>>> import numpy as np
>>> np.set_printoptions(suppress=True, linewidth=200)
>>> def rd(a):
...     return np.round(a, 3) + 0
... 
>>> M2 = np.array([[1, 5, 1, 2], [4, 2, 2, 4], [3, 2, 4, 1], [0, 0, 2, 4]])
>>> M2[-1] = M2[0]
>>> m1 = M2 + 0.02 * np.eye(4)
>>> print(m1)
[[1.02 5.   1.   2.  ]
 [4.   2.02 2.   4.  ]
 [3.   2.   4.02 1.  ]
 [1.   5.   1.   2.02]]
>>> Uu, sv, Vh = np.linalg.svd(m1, full_matrices=False)
>>> print(np.allclose(Uu * sv @ Vh, m1))
True
>>> print(rd(Vh @ Vh.T))
[[1. 0. 0. 0.]
 [0. 1. 0. 0.]
 [0. 0. 1. 0.]
 [0. 0. 0. 1.]]
>>> print(rd(sv / sv[0]))
[1.    0.427 0.248 0.002]
>>> print(np.abs(Uu[:, 0]).round(6).argmax())
1
>>> print(rd(np.cumsum(sv ** 2) / np.sum(sv ** 2)))
[0.804 0.951 1.    1.   ]
>>> print(rd(Uu.T @ Uu))
[[1. 0. 0. 0.]
 [0. 1. 0. 0.]
 [0. 0. 1. 0.]
 [0. 0. 0. 1.]]
>>> def softmax(z):
...     e = np.exp(z - z.max(axis=-1, keepdims=True))
...     return e / e.sum(axis=-1, keepdims=True)
... 
>>> print(rd(softmax(m1[0] + -3)))
[0.017 0.92  0.017 0.046]
>>> print(rd(softmax(m1).sum(axis=1)))
[1. 1. 1. 1.]
>>> print(rd(softmax(m1[0])))
[0.017 0.92  0.017 0.046]
>>> print(rd(softmax(10 * m1[0])))
[0. 1. 0. 0.]
>>> S = m1 @ m1.T / np.sqrt(4)
>>> print(softmax(S).round(6).argmax(axis=1))
[3 1 2 3]
>>> vals, evecs = np.linalg.eig(m1)
>>> print(rd(m1 @ evecs[:, 0] - vals[0] * evecs[:, 0]))
[0. 0. 0. 0.]
>>> print(rd(np.sort(np.linalg.eigvals(np.linalg.inv(m1)))))
[-0.266  0.098  0.383 50.   ]
>>> print(rd(np.sort(np.linalg.eigvals(m1 @ m1))))
[  0.      6.814  14.184 104.362]
>>> print(rd(np.prod(vals)))
-2.009
>>> hat = np.triu(np.array([[-2, 3, 5, -2], [4, -2, -1, -5], [-5, 4, 2, 0], [4, 5, 3, 0]]), 1) + np.eye(4)
>>> M2 = hat @ m1 @ np.linalg.inv(hat)
>>> print(rd(np.trace(M2)), np.trace(m1))
9.08 9.08
>>> print(rd(np.poly(M2)))
[  1.     -9.08  -21.458 100.869  -2.009]
>>> print(M2)
[[  26.02  -67.   -172.   -268.  ]
 [  -4.    -12.98    0.    -80.  ]
 [   3.     -7.    -17.98  -28.  ]
 [   1.      2.     -2.     14.02]]
>>> print(rd(np.linalg.det(M2)))
-2.009
>>> print(np.linalg.matrix_rank(M2))
4
>>> data = np.loadtxt("w.csv", delimiter=",")
>>> print(data)
[[ 0.  0.  0.  0.]
 [ 6. 14.  0.  0.]
 [ 0.  6.  0.  0.]
 [20. 21. 21. 16.]
 [ 0.  0.  0.  0.]
 [ 0.  0. 21. 28.]
 [ 0.  0.  0.  0.]
 [42. 49. 21. 10.]
 [ 0.  0. 15. 23.]
 [ 6.  0.  9. 12.]
 [25. 21. 45. 45.]
 [ 0.  0.  0.  0.]
 [ 0.  0.  3. 13.]]
>>> cen = data - data.mean(axis=0)
>>> Uu, sv, Vh = np.linalg.svd(cen, full_matrices=False)
>>> print(np.linalg.matrix_rank(cen))
4
>>> print(rd((sv ** 2).sum() ** 2 / (sv ** 4).sum()))
1.723
>>> print(np.abs(Vh[0]).argmax())
2
>>> print(rd(sv ** 2 / (sv ** 2).sum()))
[0.707 0.283 0.006 0.003]
>>> print(rd(sv))
[81.016 51.272  7.678  5.364]
>>> W0 = np.load("run8.npy")
>>> print(W0)
[[0 0 2 2 3]
 [0 1 1 2 3]
 [1 2 2 1 0]
 [1 3 0 3 2]]
>>> M2 = W0 / np.linalg.norm(W0, axis=1, keepdims=True)
>>> gram = M2 @ M2.T
>>> print(rd(np.linalg.norm(M2, axis=1)))
[1. 1. 1. 1.]
>>> print(rd(gram[3]))
[0.607 0.808 0.659 1.   ]
>>> print(np.argwhere(np.triu(np.abs(gram) > 0.95, 1)))
[]
>>> print(rd(gram))
[[1.    0.939 0.46  0.607]
 [0.939 1.    0.49  0.808]
 [0.46  0.49  1.    0.659]
 [0.607 0.808 0.659 1.   ]]
>>> vec = np.array([2, 0, 3, 1, 0])
>>> h = np.maximum(W0 @ vec, 0)
>>> print(np.flatnonzero(h > 1e-9))
[0 1 2 3]
>>> print(np.maximum(W0 @ (3 * vec), 0))
[24 15 27 15]
>>> print(W0.T @ h)
[14 38 39 50 49]
>>> print(W0.sum(axis=1))
[7 7 6 9]
>>> print(W0.shape)
(4, 5)
>>> print(W0.mean(axis=0))
[0.5  1.5  1.25 2.   2.  ]
>>> print(np.linalg.matrix_rank(W0))
4
>>> rng = np.random.default_rng(513671)
>>> M2 = W0 + rng.integers(-2, 3, (4, 3)) @ rng.integers(-2, 3, (3, 5))
>>> print(M2)
[[ 1  1 -2 -2  1]
 [-8 -7  3  4 -3]
 [ 8  9 -2  1  6]
 [ 1  3  3  4  3]]
>>> print(np.linalg.matrix_rank(M2 - W0, tol=1e-8))
3
>>> print(M2 - W0)
[[ 1  1 -4 -4 -2]
 [-8 -8  2  2 -6]
 [ 7  7 -4  0  6]
 [ 0  0  3  1  1]]
>>> M2 = np.array([[2, 0], [0, -2]])
>>> basis = np.kron(M2, W0)
>>> print(basis)
[[ 0  0  4  4  6  0  0  0  0  0]
 [ 0  2  2  4  6  0  0  0  0  0]
 [ 2  4  4  2  0  0  0  0  0  0]
 [ 2  6  0  6  4  0  0  0  0  0]
 [ 0  0  0  0  0  0  0 -4 -4 -6]
 [ 0  0  0  0  0  0 -2 -2 -4 -6]
 [ 0  0  0  0  0 -2 -4 -4 -2  0]
 [ 0  0  0  0  0 -2 -6  0 -6 -4]]
>>> arr = np.array([[2, -2, 1, -2], [0, -2, 1, -1], [-1, 1, 2, 3], [3, 1, 0, 1]])
>>> arr[-1] = arr[0] + 2 * arr[1]
>>> print(arr)
[[ 2 -2  1 -2]
 [ 0 -2  1 -1]
 [-1  1  2  3]
 [ 2 -6  3 -4]]
>>> vec = np.array([0, -2, 2, -2])
>>> h = np.maximum(arr @ vec, 0)
>>> print(arr.T @ h)
[  72 -192   96 -132]
>>> print(h)
[10  8  0 26]
>>> print(rd(np.tanh(arr @ vec)))
[ 1.     1.    -0.999  1.   ]
>>> print(arr * (h > 1e-9)[:, None])
[[ 2 -2  1 -2]
 [ 0 -2  1 -1]
 [ 0  0  0  0]
 [ 2 -6  3 -4]]
>>> print(np.maximum(arr @ (3 * vec), 0))
[30 24  0 78]
>>> vec = np.array([3, 2, 2, 1, -3])
>>> print(np.sign((W0 @ vec).round(6)))
[-1 -1  1  1]
>>> print(np.einsum("ij,j->i", W0, vec))
[-3 -3 12  6]
>>> print(W0 @ vec)
[-3 -3 12  6]
>>> print((W0 @ vec).argmax())
2
>>> print(W0 @ np.eye(5)[3])
[2. 2. 1. 3.]
>>> print(W0 @ np.ones(5))
[7. 7. 6. 9.]
>>> print(W0 * vec)
[[ 0  0  4  2 -9]
 [ 0  2  2  2 -9]
 [ 3  4  4  1  0]
 [ 3  6  0  3 -6]]
>>> u, g = arr[2], arr[3]
>>> print(u @ u)
15
>>> pr = (u @ g) / (u @ u) * u
>>> print(np.outer(u, g))
[[ -2   6  -3   4]
 [  2  -6   3  -4]
 [  4 -12   6  -8]
 [  6 -18   9 -12]]
>>> print(rd(g - pr))
[ 1.067 -5.067  4.867 -1.2  ]
>>> E = np.load("layer14.npy")
>>> print(E)
[[-0.793 -0.585 -0.67   0.749]
 [ 0.937  0.592  0.675 -0.414]
 [-0.617 -0.565  0.06  -0.31 ]
 [ 0.998  0.96   0.716  0.149]
 [-0.93  -0.903 -0.572  0.611]
 [-0.558 -0.345  0.501 -0.867]
 [-0.53  -0.988  0.03   0.808]
 [ 0.824  0.987 -0.09  -0.43 ]
 [ 0.797  0.06   0.327  0.291]
 [ 0.291 -0.585 -0.585  0.959]
 [ 0.876 -0.653 -0.08   0.953]
 [-0.77  -0.207 -0.558  0.371]
 [-0.422 -0.598 -0.749  0.95 ]
 [-0.996 -0.949 -0.336 -0.735]
 [-0.991 -0.598 -0.91   0.701]
 [-0.797 -0.983 -0.647  0.965]
 [ 0.691  0.753  0.     0.1  ]
 [ 0.438 -0.119 -0.188  0.686]
 [ 0.537 -0.778  0.345  0.508]
 [-0.827  0.578 -0.245 -0.77 ]
 [ 0.998  0.92   0.939 -0.824]
 [ 0.623  0.53   0.1    0.07 ]
 [-0.917  0.05  -0.572 -0.226]]
>>> th = np.radians(30)
>>> r_ = np.eye(4)
>>> r_[2, 2] = r_[3, 3] = np.cos(th)
>>> r_[2, 3], r_[3, 2] = -np.sin(th), np.sin(th)
>>> print(rd(r_))
[[ 1.     0.     0.     0.   ]
 [ 0.     1.     0.     0.   ]
 [ 0.     0.     0.866 -0.5  ]
 [ 0.     0.     0.5    0.866]]
>>> M2 = E @ r_.T
>>> print(rd(np.linalg.svd(E, compute_uv=False)), rd(np.linalg.svd(M2, compute_uv=False)))
[5.072 3.237 1.905 0.843] [5.072 3.237 1.905 0.843]
>>> print(rd(np.abs(M2 - E).max(axis=0)))
[0.    0.    0.466 0.58 ]
>>> print(rd(np.linalg.det(r_)), rd(np.trace(r_)))
1.0 3.732
>>> basis = E[[20, 17]].astype(float)
>>> for _ in range(7):
...     labels = np.linalg.norm(E[:, None] - basis, axis=-1).argmin(axis=1)
...     basis = np.array([E[labels == j].mean(axis=0) for j in range(2)])
... 
>>> print(labels)
[1 0 1 0 1 1 1 0 0 1 1 1 1 1 1 1 0 1 1 1 0 0 1]
>>> print(np.bincount(labels))
[ 7 16]
>>> print(np.abs(basis[1] - basis[0]).argmax())
0
>>> print(rd(np.linalg.norm(E[0], 1)), rd(np.linalg.norm(E[0], np.inf)))
2.797 0.793
>>> print(rd(np.linalg.norm(E, 2)))
5.072
>>> F = np.load("out4.npy")
>>> print(rd(F))
[[ 0.037 -0.037 -0.185]
 [-0.037  0.037  0.185]
 [-0.185  0.185  0.926]]
>>> print(rd(np.linalg.matrix_power(F, 2)))
[[ 0.037 -0.037 -0.185]
 [-0.037  0.037  0.185]
 [-0.185  0.185  0.926]]
>>> print(rd(F @ F))
[[ 0.037 -0.037 -0.185]
 [-0.037  0.037  0.185]
 [-0.185  0.185  0.926]]
>>> print(rd(np.linalg.det(F)))
0.0
>>> print(np.allclose(F @ F.T, F.T @ F))
True
>>> print(rd((F + F.T) / 2))
[[ 0.037 -0.037 -0.185]
 [-0.037  0.037  0.185]
 [-0.185  0.185  0.926]]
>>> gram = F.T @ F
>>> print(np.trace(gram), (F ** 2).sum())
1.0 1.0
>>> print(rd(np.linalg.eigvalsh(gram)[::-1]))
[1. 0. 0.]
>>> print(np.allclose(gram, gram.T))
True
>>> print(np.einsum("ij,ji->", F, F))
1.0
>>> print(rd(np.linalg.eigvals(F).sum().real))
1.0
>>> print(rd(np.linalg.det(2 * F)), rd(np.linalg.det(F)))
0.0 0.0
>>> print(rd(np.linalg.det(F[::-1])))
0.0
>>> J = np.load("m.npy")
>>> print(J)
[[ 1.1 -1.3 -0.1 -0.4 -0.1]
 [-0.1 -1.4  0.   2.8  1.9]
 [ 1.7 -0.1  0.1  0.5  0.2]
 [-0.9 -0.8  0.7  1.9  0.3]
 [ 1.7 -0.1 -0.1 -0.5  0. ]
 [ 0.6  2.2 -0.2  0.6  2.2]
 [ 0.  -0.2 -1.5  0.4 -0.6]
 [ 0.2 -0.7  0.  -0.6  1.5]
 [ 0.   0.4 -0.5  0.4  0.7]
 [-8.   8.   0.  -7.   3. ]
 [ 1.2  1.1  2.   0.1  1.9]
 [-0.2  0.8  0.7 -0.1  0.3]
 [-0.3  0.2  1.3  0.3  1. ]
 [ 2.   0.   0.2  2.2  0.9]
 [ 0.7  0.8  0.5  2.  -0.6]
 [-0.8 -2.2 -0.6  1.1 -0.2]
 [ 0.6  0.5  1.7  0.7 -0.2]
 [ 0.4 -0.3  0.6 -0.4 -1.2]
 [ 0.6  0.1 -1.7 -0.2  0.9]
 [ 1.4  0.2 -0.1 -0.7 -1.5]
 [-0.3  1.6 -0.2  0.1 -0.1]
 [-0.4  1.6 -0.8 -1.2  1.2]]
>>> cen = J - J.mean(axis=0)
>>> Uu, sv, Vh = np.linalg.svd(cen, full_matrices=False)
>>> print(rd((sv ** 2).sum() ** 2 / (sv ** 4).sum()))
1.773
>>> print(np.abs(Uu[:, 0]).argmax())
9
>>> print(rd(cen.mean(axis=0)))
[0. 0. 0. 0. 0.]
>>> print(np.searchsorted(np.cumsum(sv ** 2) / (sv ** 2).sum(), 0.9) + 1)
3
>>> print(rd(sv))
[14.42   5.078  4.719  3.888  3.239]
>>> print(np.abs(Vh[0]).argmax())
1
